$ ipython --no-banner

In [1]: import numpy as np

In [2]: np.set_printoptions(precision=2, suppress=True, linewidth=160)

In [3]: m1 = np.loadtxt("data.csv", delimiter=",")

In [4]: m1
Out[4]: 
array([[ 0.33,  0.93,  0.13],
       [ 0.93, -0.31, -0.19],
       [ 0.13, -0.19,  0.97]])

In [5]: Uu, sig, Vh = np.linalg.svd(m1, full_matrices=False)

In [6]: np.cumsum(sig ** 2) / np.sum(sig ** 2)
Out[6]: array([0.33, 0.67, 1.  ])

In [7]: round(np.sqrt((sig ** 2).sum()), 2), round(float(np.linalg.norm(m1)), 2)
Out[7]: (np.float64(1.73), 1.73)

In [8]: sig
Out[8]: array([1., 1., 1.])

In [9]: K = np.load("run5.npy")

In [10]: K
Out[10]: 
array([[ 0,  0,  0,  0,  0,  0,  5],
       [ 0,  0,  0,  0,  0,  0, -3],
       [ 0,  0,  0,  0, -5,  0, -3],
       [ 0,  0,  0,  0,  5,  5,  4],
       [ 0,  0,  0,  0,  0,  0,  0],
       [-5,  0, -2,  0,  0,  0,  0],
       [-3,  0, -4,  0,  5,  0,  0]])

In [11]: # column 3 repeats column 1

In [12]: Uu, sig, Vh = np.linalg.svd(K)

In [13]: sig.round(2) + 0
Out[13]: array([10.92,  7.42,  4.88,  3.56,  1.45,  0.  ,  0.  ])

In [14]: np.argmax(sig[:-1] / (sig[1:] + 1e-6)) + 1
Out[14]: np.int64(5)

In [15]: other = Uu[:, :5] @ np.diag(sig[:5]) @ Vh[:5]

In [16]: round(np.linalg.norm(K - other, 2), 2), round(sig[5], 2)
Out[16]: (np.float64(0.0), np.float64(0.0))

In [17]: round(np.abs(K - other).max(), 2)
Out[17]: np.float64(0.0)

In [18]: other.round(2) + 0
Out[18]: 
array([[ 0.,  0.,  0.,  0.,  0.,  0.,  5.],
       [ 0.,  0.,  0.,  0.,  0.,  0., -3.],
       [ 0.,  0.,  0.,  0., -5.,  0., -3.],
       [ 0.,  0.,  0.,  0.,  5.,  5.,  4.],
       [ 0.,  0.,  0.,  0.,  0.,  0.,  0.],
       [-5.,  0., -2.,  0.,  0.,  0.,  0.],
       [-3.,  0., -4.,  0.,  5.,  0.,  0.]])

In [19]: np.linalg.matrix_rank(K, rtol=0.05)
Out[19]: np.int64(5)

In [20]: np.unique(K.round(6), axis=0).shape
Out[20]: (7, 7)

In [21]: round(np.trace(np.linalg.pinv(K) @ K), 2)
Out[21]: np.float64(5.0)

In [22]: np.allclose(K[:-1].T @ np.linalg.lstsq(K[:-1].T, K[-1])[0], K[-1])
Out[22]: False
